% python3 -q
>>> import numpy as np
>>> np.set_printoptions(precision=1, suppress=True, linewidth=140)
>>> def tidy(a):
...     return np.round(a, 1) + 0
... 
>>> F = np.array([[-2.0, 1.0, -5.0, -7.0],
...     [2.0, -3.0, 4.0, 2.0],
...     [-3.0, -1.0, -10.0, -3.0],
...     [3.0, 1.0, 15.0, 8.0]])
>>> def softmax(z):
...     e = np.exp(z - z.max(axis=-1, keepdims=True))
...     return e / e.sum(axis=-1, keepdims=True)
... 
>>> tidy(softmax(F[3] + 5))
array([0., 0., 1., 0.])
>>> S = F @ F.T / np.sqrt(4)
>>> softmax(S)[3] @ F
array([ 3.,  1., 15.,  8.])
>>> r0 = np.array([-1, -1, 2])
>>> np.convolve(F[1], r0)
array([ -2.,   1.,   3., -12.,   6.,   4.])
>>> np.array([np.convolve(row, r0, "same") for row in F])
array([[  1.,   0.,  14.,  -3.],
       [  1.,   3., -12.,   6.],
       [  4.,   5.,  11., -17.],
       [ -4., -10., -21.,  22.]])
>>> np.correlate(F[1], F[2], "full")
array([ -6., -11.,  16., -49., -15., -14.,  -6.])
>>> w, evecs = np.linalg.eig(F)
>>> tidy(np.sort(np.linalg.eigvals(F @ F)))
array([ 9., 16., 25., 25.])
>>> tidy(w)
array([-5., -3., -4.,  5.])
>>> m1 = np.loadtxt("x.csv", delimiter=",")
>>> print(tidy(m1))
[[-1.1  1.2  0.7 -0.6 -0.8  0.8 -1.6  1.3]
 [ 1.1 -0.6 -0.9  0.9  0.7 -0.8  1.6 -1.5]
 [ 1.1 -0.5 -1.   1.   0.6 -0.8  1.5 -1.5]
 [-0.4  2.4 -0.2  0.8 -0.8  0.5 -1.3  0.4]
 [ 0.1 -2.4  0.5 -1.2  0.7 -0.3  0.9  0.1]
 [-0.6  2.2  0.1  0.4 -0.9  0.6 -1.5  0.7]
 [-0.4  2.4 -0.2  0.8 -0.8  0.5 -1.2  0.3]
 [-0.9 -1.1  1.2 -1.7 -0.1  0.5 -0.8  1.4]
 [-1.1  1.1  0.8 -0.6 -0.8  0.8 -1.6  1.4]
 [ 0.8  1.6 -1.1  1.7 -0.1 -0.4  0.4 -1.2]
 [ 0.6  2.  -1.   1.7 -0.3 -0.2  0.1 -1. ]
 [ 0.9 -1.8 -0.4  0.1  0.9 -0.7  1.6 -1. ]
 [-1.  -0.9  1.2 -1.6 -0.2  0.6 -0.9  1.4]
 [-0.5  2.3 -0.1  0.7 -0.8  0.5 -1.3  0.4]
 [ 0.5  2.1 -1.   1.6 -0.3 -0.1 -0.1 -0.9]
 [ 1.1  0.2 -1.1  1.4  0.4 -0.7  1.3 -1.5]
 [ 1.1 -1.  -0.8  0.7  0.7 -0.8  1.6 -1.4]
 [ 1.1  0.1 -1.1  1.3  0.5 -0.7  1.3 -1.5]
 [ 0.6 -2.2  0.  -0.5  0.8 -0.6  1.4 -0.6]
 [ 0.4  2.2 -0.9  1.6 -0.4 -0.1 -0.2 -0.7]
 [ 0.3  2.3 -0.8  1.5 -0.5  0.  -0.4 -0.6]
 [-0.7 -1.8  1.1 -1.7  0.2  0.3 -0.3  1.1]
 [-0.9  1.6  0.5 -0.2 -0.8  0.7 -1.6  1.1]
 [ 0.2 -2.4  0.3 -1.   0.8 -0.4  1.1 -0.1]
 [ 0.9 -1.8 -0.4  0.   0.9 -0.7  1.6 -1. ]
 [-1.1  0.3  1.  -1.1 -0.6  0.8 -1.5  1.5]]
>>> # looks like rank 2
>>> Z = m1[[23, 18]].astype(float)
>>> for _ in range(6):
...     labels = np.linalg.norm(m1[:, None] - Z, axis=-1).argmin(axis=1)
...     Z = np.array([m1[labels == j].mean(axis=0) for j in range(2)])
... 
>>> print(labels)
[0 1 1 0 1 0 0 0 0 1 1 1 0 0 1 1 1 1 1 1 1 0 0 1 1 0]
>>> tidy(Z[1] - Z[0])
array([ 1.5, -1. , -1.2,  1.1,  0.9, -1.1,  2.2, -2. ])
>>> np.abs(Z[1] - Z[0]).argmax()
np.int64(6)
>>> tidy(Z)
array([[-0.8,  0.9,  0.5, -0.4, -0.6,  0.6, -1.2,  1. ],
       [ 0.7, -0.2, -0.6,  0.7,  0.4, -0.5,  0.9, -1. ]])
>>> U, s, Vh = np.linalg.svd(m1)
>>> tidy(s)
array([11.4, 10.2,  0. ,  0. ,  0. ,  0. ,  0. ,  0. ])
>>> M2 = U[:, :2] @ np.diag(s[:2]) @ Vh[:2]
>>> tidy(np.linalg.norm(m1 - M2, 2)), tidy(s[2])
(np.float64(0.0), np.float64(0.0))
>>> tidy(np.abs(m1 - M2).max())
np.float64(0.0)
>>> tidy(np.linalg.norm(m1 - M2) / np.linalg.norm(m1))
np.float64(0.0)
>>> np.linalg.matrix_rank(M2)
np.int64(2)
>>> np.linalg.matrix_rank(m1, rtol=0.05)
np.int64(2)
>>> tidy(np.trace(np.linalg.pinv(m1) @ m1))
np.float64(2.0)
>>> np.abs(np.diag(np.linalg.qr(m1)[1])) > 1e-9
array([ True,  True, False, False, False, False, False, False])
>>> Xc = m1 - m1.mean(axis=0)
>>> evecs = np.linalg.svd(Xc)[2][:2]
>>> M2 = Xc - Xc @ evecs.T @ evecs
>>> tidy(np.cov(Xc @ evecs.T, rowvar=False))
array([[5.2, 0. ],
       [0. , 4. ]])
>>> tidy(np.linalg.norm(M2) / np.linalg.norm(Xc))
np.float64(0.0)
>>> tidy(M2.std(axis=0))
array([0., 0., 0., 0., 0., 0., 0., 0.])
>>> np.linalg.norm(M2, axis=1).round(6).argmax()
np.int64(0)
>>> J = np.cumsum(np.array([[-2, -2, 2],
...     [0, 1, 3],
...     [2, -3, -2],
...     [-1, 1, -1],
...     [-3, 3, 1],
...     [-3, 3, -2],
...     [3, 0, 0],
...     [-2, 0, -3],
...     [-3, 1, -1],
...     [0, -1, -3],
...     [-3, -3, 3],
...     [0, 2, -2],
...     [3, 1, -2],
...     [-1, 0, 0],
...     [0, 0, 2],
...     [-3, 0, -1],
...     [0, -2, -1],
...     [2, -2, -1],
...     [0, 3, -1],
...     [1, -1, 2],
...     [3, 1, 1],
...     [-3, 0, -2],
...     [2, 2, -2],
...     [-1, -1, -3],
...     [2, -2, 2],
...     [-1, -3, -2],
...     [-3, -3, -2],
...     [-3, 2, 2]]), axis=0)
>>> J
array([[ -2,  -2,   2],
       [ -2,  -1,   5],
       [  0,  -4,   3],
       [ -1,  -3,   2],
       [ -4,   0,   3],
       [ -7,   3,   1],
       [ -4,   3,   1],
       [ -6,   3,  -2],
       [ -9,   4,  -3],
       [ -9,   3,  -6],
       [-12,   0,  -3],
       [-12,   2,  -5],
       [ -9,   3,  -7],
       [-10,   3,  -7],
       [-10,   3,  -5],
       [-13,   3,  -6],
       [-13,   1,  -7],
       [-11,  -1,  -8],
       [-11,   2,  -9],
       [-10,   1,  -7],
       [ -7,   2,  -6],
       [-10,   2,  -8],
       [ -8,   4, -10],
       [ -9,   3, -13],
       [ -7,   1, -11],
       [ -8,  -2, -13],
       [-11,  -5, -15],
       [-14,  -3, -13]])
>>> M2 = np.c_[J[:, :1] @ np.array([[3]]), np.array([1, 3, 0, 0, 0, 2, 3, 1, 3, 3, 0, 3, 0, 0, 1, 3, 0, 0, 1, 2, 3, 1, 0, 3, 0, 2, 2, 0])]
>>> M2
array([[ -6,   1],
       [ -6,   3],
       [  0,   0],
       [ -3,   0],
       [-12,   0],
       [-21,   2],
       [-12,   3],
       [-18,   1],
       [-27,   3],
       [-27,   3],
       [-36,   0],
       [-36,   3],
       [-27,   0],
       [-30,   0],
       [-30,   1],
       [-39,   3],
       [-39,   0],
       [-33,   0],
       [-33,   1],
       [-30,   2],
       [-21,   3],
       [-30,   1],
       [-24,   0],
       [-27,   3],
       [-21,   0],
       [-24,   2],
       [-33,   2],
       [-42,   0]])
>>> print(np.linalg.matrix_rank(M2))
2
>>> U, s, Vh = np.linalg.svd(J, full_matrices=False)
>>> print(np.abs(U[:, 0]).round(6).argmax())
27
>>> print(tidy(np.cumsum(s ** 2) / np.sum(s ** 2)))
[0.9 1.  1. ]
>>> tidy(np.abs(Vh[0]))
array([0.8, 0.1, 0.6])
>>> M = np.loadtxt("dump.csv", delimiter=",")
>>> tidy(M)
array([[ 1. ,  0. ,  0. ,  0. ,  0. ,  0. ,  0. ,  0. ,  0. ,  0. ],
       [ 0. ,  1. ,  0. ,  0. ,  0. ,  0. ,  0. ,  0. ,  0. ,  0. ],
       [ 0. ,  0. ,  1. ,  0. ,  0. ,  0. ,  0. ,  0. ,  0. ,  0. ],
       [ 0. ,  0. ,  0. ,  1. ,  0. ,  0. ,  0. ,  0. ,  0. ,  0. ],
       [ 0. ,  0. ,  0. ,  0. ,  1. ,  0. ,  0. ,  0. ,  0. ,  0. ],
       [ 0. ,  0. ,  0. ,  0. ,  0. ,  1. ,  0. ,  0. ,  0. ,  0. ],
       [ 0. ,  0. ,  0. ,  0. ,  0. ,  0. , -0.5,  0. ,  0.9,  0. ],
       [ 0. ,  0. ,  0. ,  0. ,  0. ,  0. ,  0. ,  1. ,  0. ,  0. ],
       [ 0. ,  0. ,  0. ,  0. ,  0. ,  0. , -0.9,  0. , -0.5,  0. ],
       [ 0. ,  0. ,  0. ,  0. ,  0. ,  0. ,  0. ,  0. ,  0. ,  1. ]])
>>> # 9 groups of indices that never mix
>>> print(tidy(np.linalg.svd(M, compute_uv=False)))
[1. 1. 1. 1. 1. 1. 1. 1. 1. 1.]
>>> tidy(np.linalg.norm(M, axis=0))
array([1., 1., 1., 1., 1., 1., 1., 1., 1., 1.])
>>> tidy(np.linalg.pinv(M))
array([[ 1. ,  0. ,  0. ,  0. ,  0. ,  0. ,  0. ,  0. ,  0. ,  0. ],
       [ 0. ,  1. ,  0. ,  0. ,  0. ,  0. ,  0. ,  0. ,  0. ,  0. ],
       [ 0. ,  0. ,  1. ,  0. ,  0. ,  0. ,  0. ,  0. ,  0. ,  0. ],
       [ 0. ,  0. ,  0. ,  1. ,  0. ,  0. ,  0. ,  0. ,  0. ,  0. ],
       [ 0. ,  0. ,  0. ,  0. ,  1. ,  0. ,  0. ,  0. ,  0. ,  0. ],
       [ 0. ,  0. ,  0. ,  0. ,  0. ,  1. ,  0. ,  0. ,  0. ,  0. ],
       [ 0. ,  0. ,  0. ,  0. ,  0. ,  0. , -0.5,  0. , -0.9,  0. ],
       [ 0. ,  0. ,  0. ,  0. ,  0. ,  0. ,  0. ,  1. ,  0. ,  0. ],
       [ 0. ,  0. ,  0. ,  0. ,  0. ,  0. ,  0.9,  0. , -0.5,  0. ],
       [ 0. ,  0. ,  0. ,  0. ,  0. ,  0. ,  0. ,  0. ,  0. ,  1. ]])
>>> tidy(M @ M.T)
array([[1., 0., 0., 0., 0., 0., 0., 0., 0., 0.],
       [0., 1., 0., 0., 0., 0., 0., 0., 0., 0.],
       [0., 0., 1., 0., 0., 0., 0., 0., 0., 0.],
       [0., 0., 0., 1., 0., 0., 0., 0., 0., 0.],
       [0., 0., 0., 0., 1., 0., 0., 0., 0., 0.],
       [0., 0., 0., 0., 0., 1., 0., 0., 0., 0.],
       [0., 0., 0., 0., 0., 0., 1., 0., 0., 0.],
       [0., 0., 0., 0., 0., 0., 0., 1., 0., 0.],
       [0., 0., 0., 0., 0., 0., 0., 0., 1., 0.],
       [0., 0., 0., 0., 0., 0., 0., 0., 0., 1.]])
>>> vec = np.array([-2, 0, 1, -2, -3, -2, -1, 3, 0, 0])
>>> print([p for p in range(1, 25) if np.allclose(np.linalg.matrix_power(M, p), np.eye(10))])
[3, 6, 9, 12, 15, 18, 21, 24]
>>> 10 - np.linalg.matrix_rank(M - np.eye(10), tol=1e-8)
np.int64(8)
>>> tidy(np.linalg.inv(M))
array([[ 1. ,  0. ,  0. ,  0. ,  0. ,  0. ,  0. ,  0. ,  0. ,  0. ],
       [ 0. ,  1. ,  0. ,  0. ,  0. ,  0. ,  0. ,  0. ,  0. ,  0. ],
       [ 0. ,  0. ,  1. ,  0. ,  0. ,  0. ,  0. ,  0. ,  0. ,  0. ],
       [ 0. ,  0. ,  0. ,  1. ,  0. ,  0. ,  0. ,  0. ,  0. ,  0. ],
       [ 0. ,  0. ,  0. ,  0. ,  1. ,  0. ,  0. ,  0. ,  0. ,  0. ],
       [ 0. ,  0. ,  0. ,  0. ,  0. ,  1. ,  0. ,  0. ,  0. ,  0. ],
       [ 0. ,  0. ,  0. ,  0. ,  0. ,  0. , -0.5,  0. , -0.9,  0. ],
       [ 0. ,  0. ,  0. ,  0. ,  0. ,  0. ,  0. ,  1. ,  0. ,  0. ],
       [ 0. ,  0. ,  0. ,  0. ,  0. ,  0. ,  0.9,  0. , -0.5,  0. ],
       [ 0. ,  0. ,  0. ,  0. ,  0. ,  0. ,  0. ,  0. ,  0. ,  1. ]])
>>> tidy(M.T @ (M @ vec))
array([-2.,  0.,  1., -2., -3., -2., -1.,  3.,  0.,  0.])
>>> tidy(np.abs(np.linalg.eigvals(M)))
array([1., 1., 1., 1., 1., 1., 1., 1., 1., 1.])
>>> tidy(np.linalg.det(M))
np.float64(1.0)
>>> rng = np.random.default_rng(53851)
>>> labels = rng.permutation(10)
>>> labels
array([4, 8, 6, 0, 1, 2, 5, 7, 9, 3])
>>> M2 = M[labels][:, labels]
>>> tidy(M2)
array([[ 1. ,  0. ,  0. ,  0. ,  0. ,  0. ,  0. ,  0. ,  0. ,  0. ],
       [ 0. , -0.5, -0.9,  0. ,  0. ,  0. ,  0. ,  0. ,  0. ,  0. ],
       [ 0. ,  0.9, -0.5,  0. ,  0. ,  0. ,  0. ,  0. ,  0. ,  0. ],
       [ 0. ,  0. ,  0. ,  1. ,  0. ,  0. ,  0. ,  0. ,  0. ,  0. ],
       [ 0. ,  0. ,  0. ,  0. ,  1. ,  0. ,  0. ,  0. ,  0. ,  0. ],
       [ 0. ,  0. ,  0. ,  0. ,  0. ,  1. ,  0. ,  0. ,  0. ,  0. ],
       [ 0. ,  0. ,  0. ,  0. ,  0. ,  0. ,  1. ,  0. ,  0. ,  0. ],
       [ 0. ,  0. ,  0. ,  0. ,  0. ,  0. ,  0. ,  1. ,  0. ,  0. ],
       [ 0. ,  0. ,  0. ,  0. ,  0. ,  0. ,  0. ,  0. ,  1. ,  0. ],
       [ 0. ,  0. ,  0. ,  0. ,  0. ,  0. ,  0. ,  0. ,  0. ,  1. ]])
>>> np.allclose(M2, M)
False
>>> tidy(np.sort(np.abs(np.linalg.eigvals(M2))))
array([1., 1., 1., 1., 1., 1., 1., 1., 1., 1.])
>>> vec = np.array([1, -3, 3, 0, 0, -2, -2, 0, 2, 0])
>>> print(tidy(M @ vec))
[ 1.  -3.   3.   0.   0.  -2.   2.7  0.   0.7  0. ]
>>> np.sign((M @ vec).round(6))
array([ 1., -1.,  1.,  0.,  0., -1.,  1.,  0.,  1.,  0.])
>>> tidy(M @ np.ones(10))
array([ 1. ,  1. ,  1. ,  1. ,  1. ,  1. ,  0.4,  1. , -1.4,  1. ])
>>> M @ np.eye(10)[4]
array([0., 0., 0., 0., 1., 0., 0., 0., 0., 0.])
>>> tidy(M * vec)
array([[ 1. ,  0. ,  0. ,  0. ,  0. ,  0. ,  0. ,  0. ,  0. ,  0. ],
       [ 0. , -3. ,  0. ,  0. ,  0. ,  0. ,  0. ,  0. ,  0. ,  0. ],
       [ 0. ,  0. ,  3. ,  0. ,  0. ,  0. ,  0. ,  0. ,  0. ,  0. ],
       [ 0. ,  0. ,  0. ,  0. ,  0. ,  0. ,  0. ,  0. ,  0. ,  0. ],
       [ 0. ,  0. ,  0. ,  0. ,  0. ,  0. ,  0. ,  0. ,  0. ,  0. ],
       [ 0. ,  0. ,  0. ,  0. ,  0. , -2. ,  0. ,  0. ,  0. ,  0. ],
       [ 0. ,  0. ,  0. ,  0. ,  0. ,  0. ,  1. ,  0. ,  1.7,  0. ],
       [ 0. ,  0. ,  0. ,  0. ,  0. ,  0. ,  0. ,  0. ,  0. ,  0. ],
       [ 0. ,  0. ,  0. ,  0. ,  0. ,  0. ,  1.7,  0. , -1. ,  0. ],
       [ 0. ,  0. ,  0. ,  0. ,  0. ,  0. ,  0. ,  0. ,  0. ,  0. ]])
>>> print(tidy(M @ (2 * vec)))
[ 2.  -6.   6.   0.   0.  -4.   5.5  0.   1.5  0. ]
>>> (M @ vec).argmax()
np.int64(2)
>>> vec = np.array([1, 1, 2, 3, 1, 3, 0, 3, 0, 0])
>>> a = np.maximum(M @ vec, 0)
>>> a
array([1., 1., 2., 3., 1., 3., 0., 3., 0., 0.])
>>> print(np.maximum(M @ (3 * vec), 0))
[3. 3. 6. 9. 3. 9. 0. 9. 0. 0.]
>>> np.maximum(M @ vec, 0) - np.maximum(-M @ vec, 0)
array([1., 1., 2., 3., 1., 3., 0., 3., 0., 0.])
>>> K = np.diag(np.array([-1, -1, 3, 3, -1, 0]))
>>> K
array([[-1,  0,  0,  0,  0,  0],
       [ 0, -1,  0,  0,  0,  0],
       [ 0,  0,  3,  0,  0,  0],
       [ 0,  0,  0,  3,  0,  0],
       [ 0,  0,  0,  0, -1,  0],
       [ 0,  0,  0,  0,  0,  0]])
>>> # triangular, det is the product of the diagonal
>>> print((K + K.T) / 2)
[[-1.  0.  0.  0.  0.  0.]
 [ 0. -1.  0.  0.  0.  0.]
 [ 0.  0.  3.  0.  0.  0.]
 [ 0.  0.  0.  3.  0.  0.]
 [ 0.  0.  0.  0. -1.  0.]
 [ 0.  0.  0.  0.  0.  0.]]
>>> tidy(np.linalg.det(K))
np.float64(0.0)
>>> print(np.trace(K))
3
>>> K @ K
array([[1, 0, 0, 0, 0, 0],
       [0, 1, 0, 0, 0, 0],
       [0, 0, 9, 0, 0, 0],
       [0, 0, 0, 9, 0, 0],
       [0, 0, 0, 0, 1, 0],
       [0, 0, 0, 0, 0, 0]])
>>> np.allclose(K @ K.T, K.T @ K)
True
